$ ipython --no-banner

In [1]: import numpy as np

In [2]: import numpy.linalg as la

In [3]: np.set_printoptions(precision=2, suppress=True, linewidth=200)

In [4]: u = np.array([3, 1, -3, 1, 3, -2])

In [5]: r1 = np.array([2, -8, 1, -3, -9, -3, -3, -4])

In [6]: feats = u[:, None] + r1[None, :]

In [7]: print(feats)
[[  5  -5   4   0  -6   0   0  -1]
 [  3  -7   2  -2  -8  -2  -2  -3]
 [ -1 -11  -2  -6 -12  -6  -6  -7]
 [  3  -7   2  -2  -8  -2  -2  -3]
 [  5  -5   4   0  -6   0   0  -1]
 [  0 -10  -1  -5 -11  -5  -5  -6]]

In [8]: r = la.matrix_rank(feats)

In [9]: print(r)
2

In [10]: ns = la.svd(feats)[2][r:].T

In [11]: print([int(la.matrix_rank(feats[:i])) for i in range(1, len(feats) + 1)])
[1, 2, 2, 2, 2, 2]

In [12]: print(la.matrix_rank(feats.T @ feats), la.matrix_rank(feats @ feats.T))
2 2

In [13]: print([int(la.matrix_rank(np.delete(feats, i, axis=0))) for i in range(6)])
[2, 2, 2, 2, 2, 2]

In [14]: print(ns.shape)
(8, 6)

In [15]: vec = np.array([-1, 1, 3, 0, -1, 3, 0, -2])

In [16]: h1 = np.maximum(feats @ vec, 0)

In [17]: print(np.tanh(feats @ vec))
[ 1.  1. -1.  1.  1. -1.]

In [18]: print(feats * (h1 > 1e-9)[:, None])
[[ 5 -5  4  0 -6  0  0 -1]
 [ 3 -7  2 -2 -8 -2 -2 -3]
 [ 0  0  0  0  0  0  0  0]
 [ 3 -7  2 -2 -8 -2 -2 -3]
 [ 5 -5  4  0 -6  0  0 -1]
 [ 0  0  0  0  0  0  0  0]]

In [19]: print(np.flatnonzero(h1 > 1e-9))
[0 1 3 4]

In [20]: out = feats[0, 0] * feats[1:] - np.outer(feats[1:, 0], feats[0])

In [21]: print(out)
[[  0 -20  -2 -10 -22 -10 -10 -12]
 [  0 -60  -6 -30 -66 -30 -30 -36]
 [  0 -20  -2 -10 -22 -10 -10 -12]
 [  0   0   0   0   0   0   0   0]
 [  0 -50  -5 -25 -55 -25 -25 -30]]

In [22]: print(la.matrix_rank(out), la.matrix_rank(feats))
1 2

In [23]: print(la.lstsq(feats[:-1].T, feats[-1])[2])
2

In [24]: print(np.allclose(feats[:-1].T @ la.lstsq(feats[:-1].T, feats[-1])[0], feats[-1]))
True

In [25]: print(round(np.trace(la.pinv(feats) @ feats), 2))
2.0

In [26]: print(np.unique(feats.round(6), axis=0).shape)
(4, 8)

In [27]: print(np.abs(np.diag(la.qr(feats)[1])) > 1e-9)
[ True  True False False False False]

In [28]: print(np.round(feats @ la.pinv(feats) @ feats, 2) + 0)
[[  5.  -5.   4.   0.  -6.   0.   0.  -1.]
 [  3.  -7.   2.  -2.  -8.  -2.  -2.  -3.]
 [ -1. -11.  -2.  -6. -12.  -6.  -6.  -7.]
 [  3.  -7.   2.  -2.  -8.  -2.  -2.  -3.]
 [  5.  -5.   4.   0.  -6.   0.   0.  -1.]
 [  0. -10.  -1.  -5. -11.  -5.  -5.  -6.]]

In [29]: out = np.array([[1, -2],
    ...:     [-5, -3],
    ...:     [1, 2],
    ...:     [0, 1],
    ...:     [0, -1],
    ...:     [4, -4],
    ...:     [-3, 2],
    ...:     [1, -4]])

In [30]: print(la.matrix_rank(feats @ out))
2

In [31]: print(np.einsum("ik,kj->ij", feats, out))
[[33 23]
 [35 41]
 [39 77]
 [35 41]
 [33 23]
 [38 68]]

In [32]: print(np.einsum("ij,ij->i", feats, feats))
[103 147 427 147 103 333]

In [33]: print(np.einsum("ik,kj->ji", feats, out))
[[33 35 39 35 33 38]
 [23 41 77 41 23 68]]

In [34]: print(feats @ out)
[[33 23]
 [35 41]
 [39 77]
 [35 41]
 [33 23]
 [38 68]]

In [35]: E = np.array([[2, 3, 2, 3], [3, 0, 3, 0], [2, 3, 2, 3], [3, 0, 3, 0]])

In [36]: print([round(float(x), 2) for x in la.svd(E, compute_uv=False)[:3]])
[8.32, 4.32, 0.0]

In [37]: print(la.cond(E) > 100)
True

In [38]: print(np.round(la.norm(E, 2) / la.norm(E), 2))
0.89

In [39]: r = la.matrix_rank(E)

In [40]: print(r)
2

In [41]: ns = la.svd(E)[2][r:].T

In [42]: print(np.round(ns @ ns.T, 2) + 0)
[[ 0.5  0.  -0.5  0. ]
 [ 0.   0.5  0.  -0.5]
 [-0.5  0.   0.5  0. ]
 [ 0.  -0.5  0.   0.5]]

In [43]: print([int(la.matrix_rank(E[:, :j + 1])) for j in range(4)])
[1, 2, 2, 2]

In [44]: print(la.matrix_rank(E.T @ E), la.matrix_rank(E @ E.T))
2 2

In [45]: ev, vecs = la.eigh(E)

In [46]: vec = np.array([0, 2, 0, 1])

In [47]: print(np.round(la.eigvalsh(E[1:, 1:]), 2) + 0)
[-3.36  0.    5.36]

In [48]: print(np.abs(E).sum(axis=1).max(), round(float(np.abs(ev).max()), 2))
10 8.32

In [49]: arr = np.loadtxt("mat.csv", delimiter=",")

In [50]: print(arr)
[[-1.5  -3.95 -2.68]
 [-1.75 -0.34  4.67]
 [-2.82 -3.82  1.56]
 [-0.83 -3.35 -3.62]
 [-2.   -0.85  4.5 ]
 [ 2.83  3.7  -1.82]
 [ 2.83  3.78 -1.66]
 [-2.21 -4.32 -1.2 ]
 [ 1.67  4.07  2.38]
 [-1.65 -0.15  4.72]
 [ 1.56 -0.02 -4.75]]

In [51]: print(la.matrix_rank(arr, rtol=0.1))
2

In [52]: U, s, Vt = la.svd(arr)

In [53]: vecs = Vt[:(s > 1e-8).sum()]

In [54]: rng = np.random.default_rng(39816)

In [55]: vec = arr[9] + 5 * arr[5] + rng.integers(2) * np.eye(3)[0]

In [56]: print(vec)
[13.51 18.34 -4.37]

In [57]: print(round(float(la.norm(vec - vecs.T @ vecs @ vec)), 2))
0.82

In [58]: print(np.diag(vecs.T @ vecs))
[0.32 0.75 0.93]

In [59]: print(np.allclose(vecs.T @ vecs @ vec, vec))
False

In [60]: print(la.matrix_rank(np.vstack([arr, vec])))
3

In [61]: J = np.loadtxt("w.csv", delimiter=",")

In [62]: print(J)
[[1.   0.7  0.49 0.34 0.24 0.17 0.12]
 [0.7  1.   0.7  0.49 0.34 0.24 0.17]
 [0.49 0.7  1.   0.7  0.49 0.34 0.24]
 [0.34 0.49 0.7  1.   0.7  0.49 0.34]
 [0.24 0.34 0.49 0.7  1.   0.7  0.49]
 [0.17 0.24 0.34 0.49 0.7  1.   0.7 ]
 [0.12 0.17 0.24 0.34 0.49 0.7  1.  ]]

In [63]: print([round(float(la.det(E[:i, :i])), 2) + 0 for i in range(1, 5)])
[2.0, -9.0, 0.0, 0.0]

In [64]: u = np.array([0, -1, 2, -2, 1, 1, 0])

In [65]: out = J + np.outer(u, np.eye(7)[2])

In [66]: print(la.matrix_rank(out - J))
1

In [67]: vec = np.ones(7)

In [68]: for _ in range(7):
    ...:     vec = J @ vec
    ...:     vec /= la.norm(vec)
    ...:     print(round(vec @ J @ vec, 2))
    ...: 
3.67
3.68
3.68
3.68
3.68
3.68
3.68

In [69]: print(np.round(la.eigvalsh(J)[-1], 2))
3.68

In [70]: out = la.inv(J)

In [71]: print(round(float(la.cond(J)), 2))
19.62

In [72]: print(np.round(J @ out, 2) + 0)
[[1. 0. 0. 0. 0. 0. 0.]
 [0. 1. 0. 0. 0. 0. 0.]
 [0. 0. 1. 0. 0. 0. 0.]
 [0. 0. 0. 1. 0. 0. 0.]
 [0. 0. 0. 0. 1. 0. 0.]
 [0. 0. 0. 0. 0. 1. 0.]
 [0. 0. 0. 0. 0. 0. 1.]]

In [73]: print(round(float(la.det(J) * la.det(out)), 2))
1.0

In [74]: print(np.round(la.det(J) * out, 2) + 0)
[[ 0.03 -0.02  0.    0.    0.    0.    0.  ]
 [-0.02  0.05 -0.02  0.    0.    0.    0.  ]
 [ 0.   -0.02  0.05 -0.02  0.    0.    0.  ]
 [ 0.    0.   -0.02  0.05 -0.02  0.    0.  ]
 [ 0.    0.    0.   -0.02  0.05 -0.02  0.  ]
 [ 0.    0.    0.    0.   -0.02  0.05 -0.02]
 [ 0.    0.    0.    0.    0.   -0.02  0.03]]

In [75]: U, s, Vt = la.svd(arr)

In [76]: print(s.round(2) + 0)
[12.07 11.38  0.  ]

In [77]: out = U[:, :2] @ np.diag(s[:2]) @ Vt[:2]

In [78]: print(np.round(la.norm(arr - out) / la.norm(arr), 2))
0.0

In [79]: F = np.load("x.npy")

In [80]: print(F)
[[ 2  2  2  2  2  2  2]
 [ 2  4  4  4  4  4  4]
 [ 2  4  6  6  6  6  6]
 [ 2  4  6  8  8  8  8]
 [ 2  4  6  8 10 10 10]
 [ 2  4  6  8 10 12 12]
 [ 2  4  6  8 10 12 14]]

In [81]: out = F[0, 0] * F[1:] - np.outer(F[1:, 0], F[0])

In [82]: print(out)
[[ 0  4  4  4  4  4  4]
 [ 0  4  8  8  8  8  8]
 [ 0  4  8 12 12 12 12]
 [ 0  4  8 12 16 16 16]
 [ 0  4  8 12 16 20 20]
 [ 0  4  8 12 16 20 24]]

In [83]: print(la.matrix_rank(out), la.matrix_rank(F))
6 7

In [84]: print(np.flatnonzero(~out.round(6).any(axis=1)))
[]

In [85]: L = la.cholesky(F)

In [86]: print(L)
[[1.41 0.   0.   0.   0.   0.   0.  ]
 [1.41 1.41 0.   0.   0.   0.   0.  ]
 [1.41 1.41 1.41 0.   0.   0.   0.  ]
 [1.41 1.41 1.41 1.41 0.   0.   0.  ]
 [1.41 1.41 1.41 1.41 1.41 0.   0.  ]
 [1.41 1.41 1.41 1.41 1.41 1.41 0.  ]
 [1.41 1.41 1.41 1.41 1.41 1.41 1.41]]

In [87]: print(la.eigvalsh(F).min() > 0)
True

In [88]: print(F / np.sqrt(np.outer(np.diag(F), np.diag(F))))
[[1.   0.71 0.58 0.5  0.45 0.41 0.38]
 [0.71 1.   0.82 0.71 0.63 0.58 0.53]
 [0.58 0.82 1.   0.87 0.77 0.71 0.65]
 [0.5  0.71 0.87 1.   0.89 0.82 0.76]
 [0.45 0.63 0.77 0.89 1.   0.91 0.85]
 [0.41 0.58 0.71 0.82 0.91 1.   0.93]
 [0.38 0.53 0.65 0.76 0.85 0.93 1.  ]]

In [89]: print(np.diag(L) ** 2)
[2. 2. 2. 2. 2. 2. 2.]

In [90]: vec = np.array([-1, 2, 1, -1, 2, -2, -2])

In [91]: rhs = F @ vec

In [92]: c, lr = np.zeros(7), 1 / la.norm(F, 2) ** 2

In [93]: for i in range(20):
    ...:     c -= lr * F.T @ (F @ c - rhs)
    ...:     if i % 5 == 0: print(i, round(la.norm(F @ c - rhs), 2))
    ...: 
0 12.99
5 12.2
10 11.46
15 10.77

In [94]: print(np.round(la.cond(F), 2))
87.57

In [95]: z = rng.permutation(7)

In [96]: print(z)
[6 3 5 2 0 1 4]

In [97]: out = F[z][:, z]

In [98]: print(round(float(la.det(out)), 2), round(la.det(F[z]), 2))
128.0 -128.0

In [99]: print(np.trace(out))
56

In [100]: print(np.diag(out))
[14  8 12  6  2  4 10]

In [101]: print(out)
[[14  8 12  6  2  4 10]
 [ 8  8  8  6  2  4  8]
 [12  8 12  6  2  4 10]
 [ 6  6  6  6  2  4  6]
 [ 2  2  2  2  2  2  2]
 [ 4  4  4  4  2  4  4]
 [10  8 10  6  2  4 10]]

In [102]: A = np.load("data.npy")

In [103]: print(A)
[[ 0.5   0.7  -2.75 -0.7 ]
 [ 0.   -0.6   1.37  0.3 ]
 [-0.3   0.9  -3.94 -1.  ]
 [-1.3  -0.8   2.58  0.7 ]
 [-0.3  -1.3  -2.87 -0.7 ]
 [ 0.   -0.9  -6.37 -1.6 ]
 [-0.9  -1.3  -4.01 -1.  ]
 [ 0.3  -0.3  -5.68 -1.4 ]
 [ 0.    0.3   1.96  0.5 ]
 [ 0.1   0.2  -2.52 -0.6 ]
 [ 0.4   1.   -0.25 -0.1 ]
 [-0.5  -0.4  -1.29 -0.3 ]
 [-1.3   0.7  -0.16 -0.1 ]]

In [104]: cent = A[[8, 10]].astype(float)

In [105]: for _ in range(7):
     ...:     z = la.norm(A[:, None] - cent, axis=-1).argmin(axis=1)
     ...:     cent = np.array([A[z == j].mean(axis=0) for j in range(2)])
     ...: 

In [106]: print(z)
[1 0 1 0 1 1 1 1 0 1 0 1 0]

In [107]: print(np.bincount(z))
[5 8]

In [108]: print(np.abs(cent[1] - cent[0]).argmax())
2

In [109]: print(round(float(la.norm(A, 2) / la.norm(A)), 2))
0.96

In [110]: print(np.argsort(-la.norm(A, axis=0).round(6), kind="stable")[:3])
[2 3 1]

In [111]: print(la.matrix_rank(A, rtol=0.1))
3

In [112]: mat = np.loadtxt("block4.csv", delimiter=",")

In [113]: print(mat)
[[0.49 0.49 0.1 ]
 [0.49 0.49 0.1 ]
 [0.1  0.1  0.02]]

In [114]: U, s, Vt = la.svd(mat)

In [115]: vecs = Vt[:(s > 1e-8).sum()]

In [116]: vec = mat[0] + 5 * mat[1] + rng.integers(2) * np.eye(3)[1]

In [117]: print(vec)
[2.94 3.94 0.59]

In [118]: print(np.round(la.norm(vec - vecs.T @ vecs @ vec), 2))
0.71

In [119]: print(la.lstsq(mat[:-1].T, mat[-1])[2])
1

In [120]: print(np.unique(mat.round(6), axis=0).shape)
(2, 3)
